$ python3 -q
>>> import numpy as np
>>> import numpy.linalg as la
>>> np.set_printoptions(suppress=True, linewidth=200)
>>> tidy = lambda a: np.round(a, 1) + 0
>>> mat = np.load("case17.npy")
>>> mat
array([[3, 0, 0, 2, 0],
       [0, 3, 2, 0, 0],
       [0, 0, 1, 0, 0],
       [0, 0, 0, 2, 0],
       [0, 0, 0, 0, 3]])
>>> q, R = la.qr(mat)
>>> abs(R[0, 0]), tidy(la.norm(mat[:, 0]))
(np.float64(3.0), np.float64(3.0))
>>> np.allclose(R.T @ R, mat.T @ mat)
True
>>> R
array([[3., 0., 0., 2., 0.],
       [0., 3., 2., 0., 0.],
       [0., 0., 1., 0., 0.],
       [0., 0., 0., 2., 0.],
       [0., 0., 0., 0., 3.]])
>>> rng = np.random.default_rng(4636)
>>> lab = rng.permutation(5)
>>> lab
array([2, 0, 4, 3, 1])
>>> A2 = mat[lab][:, lab]
>>> tidy(np.sort(np.abs(la.eigvals(A2))))
array([1., 2., 3., 3., 3.])
>>> np.diag(A2)
array([1, 3, 3, 2, 3])
>>> w, V = la.eig(mat)
>>> mat @ V[:, 0] - w[0] * V[:, 0]
array([0., 0., 0., 0., 0.])
>>> tidy(np.sort(la.eigvals(la.inv(mat))))
array([0.3, 0.3, 0.3, 0.5, 1. ])
>>> tidy(np.sort(la.eigvals(mat @ mat)))
array([1., 4., 9., 9., 9.])
>>> w
array([3., 3., 1., 2., 3.])
>>> A2 = mat[0, 0] * mat[1:] - np.outer(mat[1:, 0], mat[0])
>>> A2
array([[0, 9, 6, 0, 0],
       [0, 0, 3, 0, 0],
       [0, 0, 0, 6, 0],
       [0, 0, 0, 0, 9]])
>>> mat[:, 0] / mat[0, 0]
array([1., 0., 0., 0., 0.])
>>> np.flatnonzero(~A2.round(6).any(axis=1))
array([], dtype=int64)
>>> r0, g = A2[1], A2[0]
>>> r0 @ r0
np.int64(9)
>>> p = (r0 @ g) / (r0 @ r0) * r0
>>> np.outer(r0, g)
array([[ 0,  0,  0,  0,  0],
       [ 0,  0,  0,  0,  0],
       [ 0, 27, 18,  0,  0],
       [ 0,  0,  0,  0,  0],
       [ 0,  0,  0,  0,  0]])
>>> (g - p) @ r0
np.float64(0.0)
>>> la.matrix_rank(np.outer(r0, g))
np.int64(1)
>>> tidy(la.norm(r0 + g) ** 2 + la.norm(r0 - g) ** 2)
np.float64(252.0)
>>> F = np.load("layer1.npy")
>>> F
array([[ -6,  -4,  -5,  -2,   8],
       [ -4,  -4,  -4,   0,   8],
       [ -8,   2,  -3, -10,  -4],
       [  9,  -1,   9,  10,  12],
       [ -4,  -2,  -9,  -2,  -8],
       [  5,  -3,   7,   8,  18],
       [ -5,  -1,  -6,  -4,  -4],
       [ -2,   4,   2,  -6,  -6],
       [ -7,  -5, -13,  -2,  -4],
       [-15,  -5, -19, -10,  -8]])
>>> # rows and columns are dependent
>>> dist = la.norm(F[:, None] - F[None], axis=-1)
>>> dist.mean(axis=1).argmax()
np.int64(3)
>>> tidy(dist[:5, :5])
array([[ 0. ,  3. , 15.9, 24.3, 16.7],
       [ 3. ,  0. , 17.2, 21.5, 17. ],
       [15.9, 17.2,  0. , 33.1, 12.2],
       [24.3, 21.5, 33.1,  0. , 32.2],
       [16.7, 17. , 12.2, 32.2,  0. ]])
>>> dist[6].round(6).argsort(kind="stable")[:4]
array([6, 4, 2, 8])
>>> dist.shape
(10, 10)
>>> theta = np.radians(30)
>>> R = np.eye(5)
>>> R[0, 0] = R[4, 4] = np.cos(theta)
>>> R[0, 4], R[4, 0] = -np.sin(theta), np.sin(theta)
>>> tidy(R)
array([[ 0.9,  0. ,  0. ,  0. , -0.5],
       [ 0. ,  1. ,  0. ,  0. ,  0. ],
       [ 0. ,  0. ,  1. ,  0. ,  0. ],
       [ 0. ,  0. ,  0. ,  1. ,  0. ],
       [ 0.5,  0. ,  0. ,  0. ,  0.9]])
>>> A2 = F @ R.T
>>> tidy(la.svd(F, compute_uv=False)), tidy(la.svd(A2, compute_uv=False))
(array([45.4, 22.9, 11.8,  0. ,  0. ]), array([45.4, 22.9, 11.8,  0. ,  0. ]))
>>> np.allclose(F @ F.T, A2 @ A2.T)
True
>>> tidy(np.abs(A2 - F).max(axis=0))
array([9.7, 0. , 0. , 0. , 6.4])
>>> q = R.astype(float).copy()
>>> for j in range(5):
...     q[:, j] -= q[:, :j] @ (q[:, :j].T @ q[:, j])
...     q[:, j] /= la.norm(q[:, j])
... 
>>> tidy(q.T @ q)
array([[1., 0., 0., 0., 0.],
       [0., 1., 0., 0., 0.],
       [0., 0., 1., 0., 0.],
       [0., 0., 0., 1., 0.],
       [0., 0., 0., 0., 1.]])
